In [1]: import numpy as np

In [2]: np.set_printoptions(precision=1, suppress=True, linewidth=120)

In [3]: K = np.load("arr.npy")

In [4]: K
Out[4]: 
array([[ 10.6,  30.5,  68. ],
       [  3.8,  15.3,  41.8],
       [  0.2,   6.9,  25.1],
       [ -0.9,   4. ,  18.3],
       [ -1.8,   1.5,  11.6],
       [ -2.2,  -0.6,   2.5],
       [ -2.1,  -0.7,   1.6],
       [ -1.4,  -0.5,  -0.5],
       [ -0.6,  -0.1,  -0.8],
       [ -0.3,   0. ,  -0.5],
       [ -0.2,   0. ,  -0.4],
       [  0.4,  -0.5,   1.2],
       [  0.4,  -0.6,   1.5],
       [  0.5,  -2.5,   3.4],
       [  0.4,  -2.8,   3.7],
       [ -1.4, -10.5,   6.8],
       [ -3.6, -17.8,   7.9],
       [ -4. , -18.9,   8. ],
       [ -7. , -27.9,   8.1],
       [-12.7, -43.9,   6.8]])

In [5]: cen = K - K.mean(axis=0)

In [6]: vecs = np.linalg.svd(cen)[2][:2]

In [7]: out = cen - cen @ vecs.T @ vecs

In [8]: (cen @ vecs.T).std(axis=0)
Out[8]: array([20.1, 10.5])

In [9]: np.round(out.std(axis=0), 1) + 0
Out[9]: array([1.2, 0.3, 0. ])

In [10]: np.round(np.cov(cen @ vecs.T, rowvar=False), 1) + 0
Out[10]: 
array([[427.3,   0. ],
       [  0. , 116.4]])

In [11]: arr = np.load("block6.npy")

In [12]: arr
Out[12]: 
array([[1, 1, 5, 3],
       [2, 3, 4, 1],
       [1, 1, 4, 0],
       [2, 1, 3, 5]])

In [13]: rng = np.random.default_rng(56)

In [14]: lab = rng.permutation(4)

In [15]: lab
Out[15]: array([0, 3, 1, 2])

In [16]: out = arr[lab][:, lab]

In [17]: np.diag(out)
Out[17]: array([1, 5, 3, 4])

In [18]: np.round(np.linalg.det(out), 1), round(np.linalg.det(arr[lab]), 1)
Out[18]: (np.float64(-33.0), np.float64(-33.0))

In [19]: np.allclose(out, arr)
Out[19]: False

In [20]: P = np.triu(np.array([[-2, -2, -2, -3], [1, 0, -1, 2], [1, -2, 1, -1], [-1, 2, -3, -2]]), 1) + np.eye(4)

In [21]: out = P @ arr @ np.linalg.inv(P)

In [22]: round(np.linalg.det(out), 1)
Out[22]: np.float64(-33.0)

In [23]: P @ arr - arr @ P
Out[23]: 
array([[-12.,  -9., -22., -11.],
       [  3.,   5.,   9.,  14.],
       [ -2.,   1.,   0.,   0.],
       [  0.,   4.,   5.,   7.]])

In [24]: np.linalg.matrix_rank(out)
Out[24]: np.int64(4)

In [25]: q, _ = np.linalg.qr(np.array([[-0.1, 0.0, 1.1, 0.6],
    ...:     [0.4, -0.1, 0.0, -0.7],
    ...:     [-2.2, -0.2, -1.2, 1.3],
    ...:     [-0.5, -0.3, 0.4, -1.1]]))

In [26]: vecs, _ = np.linalg.qr(np.array([[-1.9, -2.4, -1.3], [0.8, -0.3, 1.8], [-0.5, -1.0, 0.5]]))

In [27]: sv = 5 * 0.9 ** np.arange(3)

In [28]: A = q[:, :3] * sv @ vecs[:3]

In [29]: A
Out[29]: 
array([[-0.6, -1.4,  3.4],
       [-1.3,  2.2, -0.9],
       [ 4.6,  1.1,  1. ],
       [-0.7,  3.5,  2.1]])

In [30]: q = A.astype(float).copy()

In [31]: for j in range(3):
    ...:     q[:, j] -= q[:, :j] @ (q[:, :j].T @ q[:, j])
    ...:     q[:, j] /= np.linalg.norm(q[:, j])
    ...: 

In [32]: np.round(q.T @ A, 1) + 0
Out[32]: 
array([[4.9, 0.2, 0.5],
       [0. , 4.5, 0.4],
       [0. , 0. , 4.2]])

In [33]: np.round(q.T @ q, 1) + 0
Out[33]: 
array([[1., 0., 0.],
       [0., 1., 0.],
       [0., 0., 1.]])

In [34]: x = np.array([4, 2, 2])

In [35]: target = A @ x

In [36]: beta, lr = np.zeros(3), 1 / np.linalg.norm(A, 2) ** 2

In [37]: for i in range(8):
    ...:     beta -= lr * A.T @ (A @ beta - target)
    ...:     if i % 2 == 0: print(i, round(np.linalg.norm(A @ beta - target), 1))
    ...: 
0 0.7
2 0.0
4 0.0
6 0.0

In [38]: beta
Out[38]: array([4., 2., 2.])

In [39]: round(float(np.linalg.cond(A)), 1)
Out[39]: 1.2

In [40]: P = A @ np.linalg.solve(A.T @ A, A.T)

In [41]: np.diag(P)
Out[41]: array([0.8, 0.4, 1. , 0.8])

In [42]: P @ A[:, 1]
Out[42]: array([-1.4,  2.2,  1.1,  3.5])

In [43]: W0 = np.loadtxt("m.csv", delimiter=",")

In [44]: W0
Out[44]: 
array([[ 5.,  5.,  5.],
       [ 5., 10., 10.],
       [ 5., 10., 15.]])

In [45]: P = np.triu(np.array([[-3, 2, -1], [-3, -3, 3], [1, -2, -1]]), 1) + np.eye(3)

In [46]: out = P @ W0 @ np.linalg.inv(P)

In [47]: round(np.linalg.det(out), 1)
Out[47]: np.float64(125.0)

In [48]: np.linalg.matrix_rank(out)
Out[48]: np.int64(3)

In [49]: out
Out[49]: 
array([[10., -5., 35.],
       [20.,  0., 75.],
       [ 5.,  0., 20.]])
